In [1]: import numpy as np

In [2]: np.set_printoptions(precision=2, suppress=True, linewidth=100)

In [3]: def rnd(a):
   ...:     return np.round(a, 2) + 0
   ...: 

In [4]: X = np.loadtxt("m.csv", delimiter=",")

In [5]: X
Out[5]: 
array([[ 5.41, -6.1 ,  3.51,  0.19, -2.59,  1.63,  3.43],
       [-3.46,  2.67, -5.97,  3.96, -4.03,  2.43, -2.72],
       [-4.03,  0.38, -0.56,  0.01, -3.21,  0.61,  8.52],
       [ 1.16, -2.71, -1.88, -5.9 , -6.3 , -0.17, -3.64],
       [-1.08, -0.18,  2.43,  3.76, -5.03,  2.67, -6.8 ],
       [ 1.58,  3.03,  2.82,  1.9 ,  6.72, -4.94,  2.67],
       [ 1.59, -6.41, -0.09,  2.27, -6.4 ,  0.69,  3.13],
       [-4.08,  0.96,  4.7 ,  1.82,  4.67, -4.49, -3.89],
       [ 1.14,  3.06, -7.38,  3.32, -3.6 , -3.01,  1.34],
       [-3.06,  3.05,  1.23,  3.3 , -5.09,  6.46,  1.14],
       [-0.35, -2.92, -3.07, -1.12, -5.94, -6.39,  2.13],
       [-0.18,  1.51, -3.24, -8.55,  1.62,  3.16, -1.24],
       [-1.93,  3.3 ,  2.63, -0.67,  0.78, -6.18, -6.27],
       [ 1.87,  2.74, -1.56,  5.75,  5.58, -0.75,  4.67],
       [ 2.63, -1.97, -0.2 ,  5.39,  6.39,  0.12,  4.39],
       [ 3.99,  2.9 ,  0.68,  6.91,  2.9 , -2.89,  3.27],
       [ 2.22,  0.08,  0.6 ,  2.91, -2.13, -6.58, -6.2 ],
       [ 1.58, -0.17,  1.55, -8.57,  0.85,  2.31, -3.95],
       [ 5.35, -6.17,  3.11, -3.39,  3.22,  1.24,  0.49],
       [-3.8 , -7.76,  3.01,  1.17,  0.77, -1.78,  3.35],
       [-6.94,  1.25, -5.76,  3.93,  1.12, -0.23, -0.61],
       [-0.02, -0.45,  2.51,  0.72,  9.14,  0.49,  3.04],
       [ 1.34,  4.56,  3.1 , -2.24, -2.63, -3.48, -6.61],
       [-1.36,  3.84,  4.46,  1.86,  7.06,  3.08, -0.86],
       [-6.78, -3.79,  1.54, -3.74,  0.28, -2.77,  3.95],
       [ 2.23,  2.92,  2.66,  1.74, -5.66, -5.11, -4.28],
       [-6.91,  0.23, -6.38,  0.43, -1.27,  3.01,  0.79],
       [-4.21, -5.82, -1.36, -4.5 ,  5.04, -0.54, -0.81],
       [-3.85,  4.7 ,  3.08, -3.29, -5.21,  1.8 , -3.51],
       [-2.86, -2.06, -5.32,  5.9 , -3.6 ,  1.77,  2.88],
       [ 4.46,  1.25, -3.55,  3.6 , -0.03,  7.2 , -1.07],
       [-5.38, -1.  ,  4.68,  4.77,  2.89, -4.12, -0.32],
       [-1.73,  6.03, -0.59,  2.79,  3.55,  2.98, -5.57],
       [ 3.03, -1.27,  0.76,  1.67, -7.28,  4.28, -3.82],
       [ 6.17, -2.95, -1.28,  2.08, -1.09,  2.88, -6.15],
       [-0.91, -5.61, -4.26,  2.05, -2.14, -5.93,  2.37],
       [ 4.18,  4.23,  2.24,  0.23, -0.42,  1.54,  7.55],
       [ 5.93, -4.79,  4.46,  0.04,  3.65, -1.68,  2.42],
       [ 0.15,  3.69, -5.42,  4.45, -2.3 , -5.53, -1.13],
       [-2.35, -7.21,  1.07,  5.14,  3.18, -2.19,  0.01],
       [ 1.71,  0.21, -2.15,  4.79, -5.01,  3.96, -5.35],
       [-3.  , -5.58,  6.24,  4.19, -0.41,  0.32,  1.77],
       [ 0.82,  6.93,  0.56,  5.14, -1.14, -2.4 , -4.18],
       [-1.68,  8.95, -2.65, -1.96, -0.46,  0.54,  2.39],
       [ 2.66,  7.68, -1.3 , -2.53,  0.67, -4.63,  1.97],
       [-4.44, -0.15, -3.39,  6.88,  3.61,  0.86, -2.78],
       [ 1.36,  1.73,  1.46,  3.67, -8.68, -1.92, -0.7 ],
       [-3.71,  4.43,  5.87, -4.51, -1.08,  1.58,  2.84],
       [-0.29, -5.46,  0.4 , -1.01,  0.11, -5.42,  6.29]])

In [6]: O, r_ = np.linalg.qr(X)

In [7]: rnd(abs(r_[0, 0])), rnd(np.linalg.norm(X[:, 0]))
Out[7]: (np.float64(24.09), np.float64(24.09))

In [8]: O.shape, r_.shape
Out[8]: ((49, 7), (7, 7))

In [9]: np.allclose(r_.T @ r_, X.T @ X)
Out[9]: True

In [10]: A = np.load("block17.npy")

In [11]: A
Out[11]: 
array([[-2, -1,  3,  1, -1,  1, -3, -2,  3,  3, -1,  1,  1,  1, -3, -1],
       [-1,  2,  2,  0,  2,  0,  3,  3,  2,  2, -2,  0,  0, -1,  3,  3],
       [-3,  1,  0, -2,  0,  0, -3, -1,  3,  1,  0, -1,  0,  1, -3, -2],
       [-2, -2, -1, -2,  2, -3, -3, -2,  0,  3, -3, -3,  3, -1, -2, -2],
       [-1,  1,  3, -2,  2,  0, -2,  1, -1, -2,  2,  1, -1, -1,  1,  1],
       [ 3,  0,  3, -1, -1,  0, -2, -2, -2,  0, -1, -1, -3,  1, -1,  3],
       [ 0,  3, -2,  0,  0, -2, -3,  2,  0,  2,  1,  3, -3,  1, -2,  1],
       [ 3,  0, -1,  1,  2,  3,  0, -2,  1,  0, -2, -2,  3, -2, -3,  0],
       [-2, -3, -3,  1,  3,  0, -1, -2,  1,  0,  1, -2, -3,  0,  0, -1]])

In [12]: A.sum(axis=0)
Out[12]: array([ -5,   1,   4,  -4,   9,  -1, -14,  -5,   7,   9,  -5,  -4,  -3,  -1, -10,   2])

In [13]: A.sum(axis=1)
Out[13]: array([  0,  18,  -9, -18,   2,  -4,   1,   1, -11])

In [14]: np.unravel_index(np.abs(A).argmax(), A.shape)
Out[14]: (np.int64(0), np.int64(2))

In [15]: rnd(np.linalg.norm(A))
Out[15]: np.float64(22.8)
